>>> import numpy as np
>>> np.set_printoptions(suppress=True, linewidth=160)
>>> J = np.loadtxt("w.csv", delimiter=",")
>>> J.round(2)
array([[ -5.49,  -9.71,  -8.18, -18.41],
       [ -5.23,  -9.32,  -7.71, -17.41],
       [ -4.63,  -8.42,  -6.65, -15.1 ],
       [ -3.89,  -7.33,  -5.41, -12.32],
       [ -2.86,  -5.79,  -3.8 ,  -8.5 ],
       [ -2.38,  -5.06,  -3.11,  -6.76],
       [ -2.24,  -4.84,  -2.92,  -6.26],
       [ -1.52,  -3.69,  -2.04,  -3.82],
       [ -1.37,  -3.44,  -1.88,  -3.35],
       [  1.93,   6.68,   6.6 ,   5.03],
       [  2.38,   8.12,   8.28,   6.42],
       [  2.87,   9.63,  10.07,   7.94],
       [  4.18,  13.61,  14.97,  12.25],
       [ 11.84,  34.83,  42.94,  39.18],
       [ 17.75,  50.21,  64.01,  60.8 ],
       [ 20.3 ,  56.7 ,  73.03,  70.24]])
>>> lab = J[:, 2] > np.median(J[:, 2])
>>> u = J[lab].mean(axis=0) - J[~lab].mean(axis=0)
>>> lab.astype(int)
array([0, 0, 0, 0, 0, 0, 0, 0, 1, 1, 1, 1, 1, 1, 1, 1])
>>> ((J - J.mean(axis=0)) @ u > 0).astype(int)
array([0, 0, 0, 0, 0, 0, 0, 0, 0, 0, 0, 1, 1, 1, 1, 1])
>>> np.argsort(-np.abs(u).round(6), kind="stable")
array([3, 2, 1, 0])
>>> round((((J - J.mean(axis=0)) @ u > 0) == lab).mean(), 2)
np.float64(0.81)
>>> X = np.array([[-1, -1, -1], [1, -2, 1], [-2, 2, -1], [0, -1, -2], [-4, 5, -4]])
>>> X
array([[-1, -1, -1],
       [ 1, -2,  1],
       [-2,  2, -1],
       [ 0, -1, -2],
       [-4,  5, -4]])
>>> out = np.c_[X[:, :2] @ np.array([[-2, 2], [-2, 3]]), np.array([0, -1, 2, 2, 1])]
>>> out
array([[ 4, -5,  0],
       [ 2, -4, -1],
       [ 0,  2,  2],
       [ 2, -3,  2],
       [-2,  7,  1]])
>>> np.round(np.linalg.norm(np.linalg.qr(X)[0].T @ out, axis=0) ** 2 / ((out ** 2).sum(axis=0) + 1e-12), 2)
array([1.  , 1.  , 0.53])
>>> np.linalg.matrix_rank(np.c_[X, out])
np.int64(4)
>>> np.linalg.matrix_rank(out)
np.int64(3)
